% ipython --no-banner

In [1]: import numpy as np

In [2]: np.set_printoptions(precision=3, suppress=True, linewidth=120, floatmode="fixed")

In [3]: feats = np.load("dump.npy")

In [4]: feats
Out[4]: 
array([[-2.583, -1.136, -0.388],
       [-3.332,  2.235, -1.029],
       [-1.870,  0.233, -1.214],
       [-0.688,  0.371,  0.073],
       [-1.800, -1.200, -1.417],
       [-4.944,  0.863,  4.533],
       [-0.876,  1.252,  0.112],
       [ 0.067, -3.286,  0.857],
       [-1.161,  0.091,  0.594],
       [-3.680, -0.681, -0.511],
       [ 1.377, -0.471,  2.953],
       [-1.117,  0.953, -2.016],
       [ 1.951, -1.469, -0.264],
       [-1.850, -1.506,  0.817],
       [ 2.228, -1.440,  1.438],
       [-3.753, -1.832,  1.549],
       [ 4.385, -1.424, -0.131],
       [ 2.656, -1.934, -1.202],
       [ 1.184, -1.594, -1.411],
       [-3.516,  0.662, -1.161]])

In [5]: dist = np.linalg.norm(feats[:, None] - feats[None], axis=-1)

In [6]: np.linalg.matrix_rank(dist ** 2)
Out[6]: np.int64(5)

In [7]: np.unravel_index(dist.round(6).argmax(), dist.shape)
Out[7]: (np.int64(5), np.int64(16))

In [8]: gram = np.cov(feats, rowvar=False)

In [9]: np.median(feats, axis=0)
Out[9]: array([-1.139, -0.908, -0.198])

In [10]: np.round(np.linalg.norm(feats, 2), 3)
Out[10]: np.float64(11.829)

In [11]: round(np.linalg.norm(feats) ** 2 / np.linalg.norm(feats, 2) ** 2, 3)
Out[11]: np.float64(1.609)

In [12]: round(np.linalg.norm(feats, "nuc"), 3)
Out[12]: np.float64(24.827)

In [13]: round(feats[13] @ feats[1], 3)
Out[13]: np.float64(1.958)

In [14]: round(np.linalg.norm(feats[13], 1), 3), round(float(np.linalg.norm(feats[13], np.inf)), 3)
Out[14]: (np.float64(4.173), 1.85)

In [15]: vec = np.array([0, 0, 2])

In [16]: target = feats @ vec

In [17]: np.round(np.linalg.pinv(feats) @ feats, 3) + 0
Out[17]: 
array([[1.000, 0.000, 0.000],
       [0.000, 1.000, 0.000],
       [0.000, 0.000, 1.000]])

In [18]: np.round(np.linalg.lstsq(feats, target)[0], 3) + 0
Out[18]: array([0.000, 0.000, 2.000])

In [19]: np.round(np.linalg.solve(feats.T @ feats, feats.T @ target), 3) + 0
Out[19]: array([0.000, 0.000, 2.000])

In [20]: rng = np.random.default_rng(5253)

In [21]: target = target + 0.05 * rng.normal(size=20)

In [22]: target
Out[22]: 
array([-0.777, -2.089, -2.425,  0.120, -2.793,  9.108,  0.289,  1.646,  1.156, -1.029,  5.860, -4.115, -0.564,  1.558,
        2.789,  3.101, -0.303, -2.471, -2.820, -2.315])

In [23]: coef, *_ = np.linalg.lstsq(feats, target)

In [24]: np.round(feats.T @ (target - feats @ coef), 3) + 0
Out[24]: array([0.000, 0.000, 0.000])

In [25]: coef
Out[25]: array([-0.003,  0.014,  2.001])

In [26]: np.round(np.linalg.norm(target - feats @ coef), 3)
Out[26]: np.float64(0.185)

In [27]: arr = np.load("data.npy")

In [28]: arr
Out[28]: 
array([[-0.506, -1.399, -1.601],
       [-0.006,  1.634, -2.282],
       [ 1.530,  0.206, -0.730]])

In [29]: lab = rng.permutation(3)

In [30]: lab
Out[30]: array([2, 1, 0])

In [31]: Y = arr[lab][:, lab]

In [32]: np.allclose(Y, arr)
Out[32]: False

In [33]: Y
Out[33]: 
array([[-0.730,  0.206,  1.530],
       [-2.282,  1.634, -0.006],
       [-1.601, -1.399, -0.506]])

In [34]: np.round(np.linalg.det(Y), 3), round(float(np.linalg.det(arr[lab])), 3)
Out[34]: (np.float64(9.261), -9.261)
